$ python -q
>>> import numpy as np
>>> np.set_printoptions(precision=2, suppress=True, linewidth=140)
>>> feats = np.loadtxt("mat.csv", delimiter=",")
>>> print(feats)
[[-0.38  1.    0.6 ]
 [-0.83  2.5  -1.65]
 [ 0.27 -0.9   1.35]
 [-0.01  0.14 -1.05]]
>>> t = np.radians(45)
>>> Rm = np.eye(3)
>>> Rm[1, 1] = Rm[0, 0] = np.cos(t)
>>> Rm[1, 0], Rm[0, 1] = -np.sin(t), np.sin(t)
>>> print(Rm)
[[ 0.71  0.71  0.  ]
 [-0.71  0.71  0.  ]
 [ 0.    0.    1.  ]]
>>> Y = feats @ Rm.T
>>> print(np.allclose(np.linalg.norm(feats, axis=1), np.linalg.norm(Y, axis=1)))
True
>>> print(Y)
[[ 0.44  0.98  0.6 ]
 [ 1.18  2.35 -1.65]
 [-0.45 -0.83  1.35]
 [ 0.09  0.11 -1.05]]
>>> print(np.allclose(feats @ feats.T, Y @ Y.T))
True
>>> print(np.round(np.linalg.svd(feats, compute_uv=False), 2) + 0, np.round(np.linalg.svd(Y, compute_uv=False), 2) + 0)
[3.58 1.47 0.  ] [3.58 1.47 0.  ]
>>> rng = np.random.default_rng(316)
>>> Y = feats + rng.integers(-2, 3, (4, 2)) @ rng.integers(-2, 3, (2, 3))
>>> print(Y)
[[ 7.62  1.    0.6 ]
 [-4.83  6.5   0.35]
 [ 6.27 -2.9   0.35]
 [-2.01 -1.86 -2.05]]
>>> print(np.abs(Y - feats).sum(axis=1))
[ 8. 10.  9.  5.]
>>> print(np.linalg.matrix_rank(Y - feats, tol=1e-8))
2
>>> x0 = np.array([-3, -1, 3])
>>> h = np.maximum(feats @ x0, 0)
>>> print(np.maximum(feats @ x0, 0) - np.maximum(-feats @ x0, 0))
[ 1.94 -4.96  4.14 -3.26]
>>> print(np.tanh(feats @ x0))
[ 0.96 -1.    1.   -1.  ]
>>> print(feats.T @ h)
[ 0.38 -1.79  6.75]
>>> print(np.flatnonzero(h > 1e-9))
[0 2]
>>> r = np.linalg.matrix_rank(feats)
>>> print(r)
2
>>> null = np.linalg.svd(feats)[2][r:].T
>>> print(np.linalg.matrix_rank(feats.T @ feats), np.linalg.matrix_rank(feats @ feats.T))
2 2
>>> print([int(np.linalg.matrix_rank(np.delete(feats, i, axis=0))) for i in range(4)])
[2, 2, 2, 2]
>>> print(null[:, 0] / null[np.abs(null[:, 0]).round(6).argmax(), 0])
[1.   0.36 0.04]
>>> print([int(np.linalg.matrix_rank(feats[:i])) for i in range(1, len(feats) + 1)])
[1, 2, 2, 2]
>>> print([int(np.linalg.matrix_rank(feats[:, :j + 1])) for j in range(3)])
[1, 2, 2]
